In [1]: import numpy as np

In [2]: from numpy import linalg as LA

In [3]: np.set_printoptions(suppress=True, linewidth=120)

In [4]: data = np.array([[0, 1, 0, 2, 2, 1, 0, -2],
   ...:     [0, 0, 1, -1, 2, 1, -1, -2],
   ...:     [0, 0, 0, -1, 1, -2, 0, 1],
   ...:     [0, 0, 0, 0, 2, 0, -2, 2],
   ...:     [0, 0, 0, 0, 0, 0, -2, 1],
   ...:     [0, 0, 0, 0, 0, 0, -2, -2],
   ...:     [0, 0, 0, 0, 0, 0, 0, 1],
   ...:     [0, 0, 0, 0, 0, 0, 0, 0]])

In [5]: data
Out[5]: 
array([[ 0,  1,  0,  2,  2,  1,  0, -2],
       [ 0,  0,  1, -1,  2,  1, -1, -2],
       [ 0,  0,  0, -1,  1, -2,  0,  1],
       [ 0,  0,  0,  0,  2,  0, -2,  2],
       [ 0,  0,  0,  0,  0,  0, -2,  1],
       [ 0,  0,  0,  0,  0,  0, -2, -2],
       [ 0,  0,  0,  0,  0,  0,  0,  1],
       [ 0,  0,  0,  0,  0,  0,  0,  0]])

In [6]: left, sv, vt = LA.svd(data, full_matrices=False)

In [7]: (sv > 1e-8).sum()
Out[7]: np.int64(6)

In [8]: np.round(np.cumsum(sv ** 2) / np.sum(sv ** 2), 3)
Out[8]: array([0.421, 0.722, 0.849, 0.951, 0.999, 1.   , 1.   , 1.   ])

In [9]: np.round(np.abs(vt[0]), 3)
Out[9]: array([0.   , 0.13 , 0.116, 0.193, 0.429, 0.343, 0.24 , 0.757])

In [10]: np.round(sv / sv[0], 3) + 0
Out[10]: array([1.   , 0.846, 0.549, 0.492, 0.336, 0.054, 0.   , 0.   ])

In [11]: data[5] @ data[6]
Out[11]: np.int64(-2)

In [12]: np.round(LA.norm(data, axis=0), 3)
Out[12]: array([0.   , 1.   , 1.   , 2.449, 3.606, 2.449, 3.606, 4.359])

In [13]: round(float(LA.norm(data[5] - data[6])), 3)
Out[13]: 3.606

In [14]: round(LA.norm(data, 2), 3)
Out[14]: np.float64(4.984)

In [15]: round(LA.norm(data) ** 2 / LA.norm(data, 2) ** 2, 3)
Out[15]: np.float64(2.375)

In [16]: LA.norm(data, axis=1).argmax()
Out[16]: np.int64(0)

In [17]: round(float(LA.norm(data[5], 1)), 3), np.round(LA.norm(data[5], np.inf), 3)
Out[17]: (4.0, np.float64(2.0))

In [18]: np.round(LA.norm(data, "nuc"), 3)
Out[18]: np.float64(16.334)
